In [1]: import numpy as np

In [2]: import numpy.linalg as la

In [3]: np.set_printoptions(precision=2, suppress=True, linewidth=200, legacy="1.25")

In [4]: feats = np.loadtxt("out4.csv", delimiter=",")

In [5]: feats
Out[5]: 
array([[ 5.,  6.],
       [ 7.,  8.],
       [ 9., 10.],
       [11., 12.]])

In [6]: other = np.c_[feats[:, :1] @ np.array([[2]]), np.array([1, -2, -1, 2])]

In [7]: other
Out[7]: 
array([[10.,  1.],
       [14., -2.],
       [18., -1.],
       [22.,  2.]])

In [8]: la.norm(la.qr(feats)[0].T @ other, axis=0) ** 2 / ((other ** 2).sum(axis=0) + 1e-12)
Out[8]: array([1.  , 0.08])

In [9]: np.round(la.norm(other - feats @ la.lstsq(feats, other)[0], axis=0), 2) + 0
Out[9]: array([0.  , 3.03])

In [10]: x0 = np.array([1, 3])

In [11]: target = feats @ x0

In [12]: la.solve(feats.T @ feats, feats.T @ target)
Out[12]: array([1., 3.])

In [13]: np.round(la.pinv(feats) @ feats, 2) + 0
Out[13]: 
array([[1., 0.],
       [0., 1.]])

In [14]: rng = np.random.default_rng(532163)

In [15]: target = target + 0.3 * rng.normal(size=4)

In [16]: target
Out[16]: array([23.3 , 30.84, 38.72, 46.98])

In [17]: coef, *_ = la.lstsq(feats, target)

In [18]: [round(float(la.norm(la.solve(feats.T @ feats + lam * np.eye(2), feats.T @ target))), 2) for lam in (0, 1, 10, 100)]
Out[18]: [3.44, 2.9, 2.85, 2.49]

In [19]: round(la.norm(target - feats @ coef), 2)
Out[19]: 0.36

In [20]: coef
Out[20]: array([0.54, 3.4 ])

In [21]: w1 = np.array([[2, 2, 2, 2, 3, 0], [2, 3, 0, 3, 3, 0]])

In [22]: coef = np.array([-5, -9, 8, -4, -9, 8])

In [23]: hid = np.maximum(feats @ w1 + coef, 0)

In [24]: (hid > 0).astype(int)
Out[24]: 
array([[1, 1, 1, 1, 1, 1],
       [1, 1, 1, 1, 1, 1],
       [1, 1, 1, 1, 1, 1],
       [1, 1, 1, 1, 1, 1]])

In [25]: hid
Out[25]: 
array([[17., 19., 18., 24., 24.,  8.],
       [25., 29., 22., 34., 36.,  8.],
       [33., 39., 26., 44., 48.,  8.],
       [41., 49., 30., 54., 60.,  8.]])

In [26]: la.matrix_rank(hid)
Out[26]: 2

In [27]: cent = np.array([[1, 0], [0, 1], [-2, 0], [0, 1], [2, 1], [-1, 1]])

In [28]: w1 @ cent
Out[28]: 
array([[4, 7],
       [8, 9]])

In [29]: (hid @ cent).round(6).argmax(axis=1)
Out[29]: array([1, 1, 1, 1])

In [30]: proj = feats @ la.solve(feats.T @ feats, feats.T)

In [31]: np.allclose(proj @ proj, proj)
Out[31]: True

In [32]: np.round(np.trace(proj), 2)
Out[32]: 2.0

In [33]: np.diag(proj)
Out[33]: array([0.7, 0.3, 0.3, 0.7])

In [34]: np.round(la.eigvalsh(proj), 2) + 0
Out[34]: array([0., 0., 1., 1.])

In [35]: T = np.stack([feats, -2 * feats, feats[::-1]])

In [36]: T.sum(axis=0)
Out[36]: 
array([[ 6.,  6.],
       [ 2.,  2.],
       [-2., -2.],
       [-6., -6.]])

In [37]: T.shape
Out[37]: (3, 4, 2)

In [38]: (T @ feats.T).shape
Out[38]: (3, 4, 4)

In [39]: la.matrix_rank(T.reshape(3, -1))
Out[39]: 2

In [40]: la.matrix_rank(T)
Out[40]: array([2, 2, 2])

In [41]: E = np.array([[2, 5, 2, 5], [4, 4, 4, 4], [2, 5, 2, 5], [4, 4, 4, 4]])

In [42]: E
Out[42]: 
array([[2, 5, 2, 5],
       [4, 4, 4, 4],
       [2, 5, 2, 5],
       [4, 4, 4, 4]])

In [43]: x0 = np.array([-4, -4, -4, 0])

In [44]: E @ np.eye(4)[0]
Out[44]: array([2., 4., 2., 4.])

In [45]: np.einsum("ij,j->i", E, x0)
Out[45]: array([-36, -48, -36, -48])

In [46]: la.norm(E @ x0) <= la.norm(E, 2) * la.norm(x0) + 1e-9
Out[46]: True

In [47]: E * x0
Out[47]: 
array([[ -8, -20,  -8,   0],
       [-16, -16, -16,   0],
       [ -8, -20,  -8,   0],
       [-16, -16, -16,   0]])

In [48]: Uu, sv, VT = la.svd(E)

In [49]: evecs = VT[:(sv > 1e-8).sum()]

In [50]: x0 = E[2] + -3 * E[3] + rng.integers(2) * np.eye(4)[1]

In [51]: x0
Out[51]: array([-10.,  -7., -10.,  -7.])

In [52]: la.matrix_rank(np.vstack([E, x0]))
Out[52]: 2

In [53]: np.allclose(evecs.T @ evecs @ x0, x0)
Out[53]: True

In [54]: np.diag(evecs.T @ evecs)
Out[54]: array([0.5, 0.5, 0.5, 0.5])

In [55]: round(float(la.norm(x0 - evecs.T @ evecs @ x0)), 2)
Out[55]: 0.0

In [56]: w1 = np.array([[0, 0, 0, 1, 1, 0],
    ...:     [2, 1, 0, 2, 0, 0],
    ...:     [1, 0, 0, 0, 2, 0],
    ...:     [2, 1, 0, 1, 0, 0]])

In [57]: coef = np.array([3, 0, 3, 1, 2, 1])

In [58]: hid = np.maximum(E @ w1 + coef, 0)

In [59]: (hid > 0).astype(int)
Out[59]: 
array([[1, 1, 1, 1, 1, 1],
       [1, 1, 1, 1, 1, 1],
       [1, 1, 1, 1, 1, 1],
       [1, 1, 1, 1, 1, 1]])

In [60]: cent = np.array([[-2, 2, -2],
    ...:     [2, -1, -1],
    ...:     [-1, 2, -1],
    ...:     [0, 1, 1],
    ...:     [2, 2, 0],
    ...:     [-1, -1, -1]])

In [61]: (hid @ cent).round(6).argmax(axis=1)
Out[61]: array([1, 1, 1, 1])

In [62]: Uu, sv, VT = la.svd(E)

In [63]: sv.round(2) + 0
Out[63]: array([15.3 ,  3.14,  0.  ,  0.  ])

In [64]: other = Uu[:, :2] @ np.diag(sv[:2]) @ VT[:2]

In [65]: np.round(la.norm(E - other) / la.norm(E), 2)
Out[65]: 0.0

In [66]: la.matrix_rank(E, rtol=0.05)
Out[66]: 2

In [67]: round(float(la.norm(E - other, 2)), 2), np.round(sv[2], 2)
Out[67]: (0.0, 0.0)

In [68]: la.matrix_rank(other)
Out[68]: 2

In [69]: W0 = np.load("data.npy")

In [70]: W0
Out[70]: 
array([[ 0,  0,  0,  0,  0,  0],
       [ 2,  1,  2,  3,  2,  2],
       [ 0,  2,  5,  5,  1,  0],
       [ 4,  6, 14, 16,  6,  4],
       [ 4,  4,  9, 11,  5,  4]])

In [71]: # looks like rank 2

In [72]: np.allclose(W0[:-1].T @ la.lstsq(W0[:-1].T, W0[-1])[0], W0[-1])
Out[72]: True

In [73]: la.inv(W0)
LinAlgError: Last 2 dimensions of the array must be square


In [74]: np.abs(np.diag(la.qr(W0)[1])) > 1e-9
Out[74]: array([ True,  True, False, False, False])

In [75]: Uu, sv, VT = la.svd(W0)

In [76]: evecs = VT[:(sv > 1e-8).sum()]

In [77]: x0 = W0[4] + 2 * W0[0] + rng.integers(2) * np.eye(6)[3]

In [78]: x0
Out[78]: array([ 4.,  4.,  9., 12.,  5.,  4.])

In [79]: np.diag(evecs.T @ evecs)
Out[79]: array([0.37, 0.07, 0.49, 0.47, 0.22, 0.37])

In [80]: round(float(la.norm(x0 - evecs.T @ evecs @ x0)), 2)
Out[80]: 0.73

In [81]: W0.sum(axis=1)
Out[81]: array([ 0, 12, 13, 50, 37])

In [82]: np.abs(W0).max()
Out[82]: 16

In [83]: W0[5]
IndexError: index 5 is out of bounds for axis 0 with size 5


In [84]: np.round(la.svd(W0, compute_uv=False), 2) + 0
Out[84]: array([30.  ,  3.43,  0.  ,  0.  ,  0.  ])

In [85]: round(float(la.norm(W0)), 2)
Out[85]: 30.2

In [86]: W0.sum(axis=0)
Out[86]: array([10, 13, 30, 35, 14, 10])

In [87]: np.unravel_index(np.abs(W0).argmax(), W0.shape)
Out[87]: (3, 3)

In [88]: la.matrix_rank(W0)
Out[88]: 2

In [89]: W0.shape
Out[89]: (5, 6)
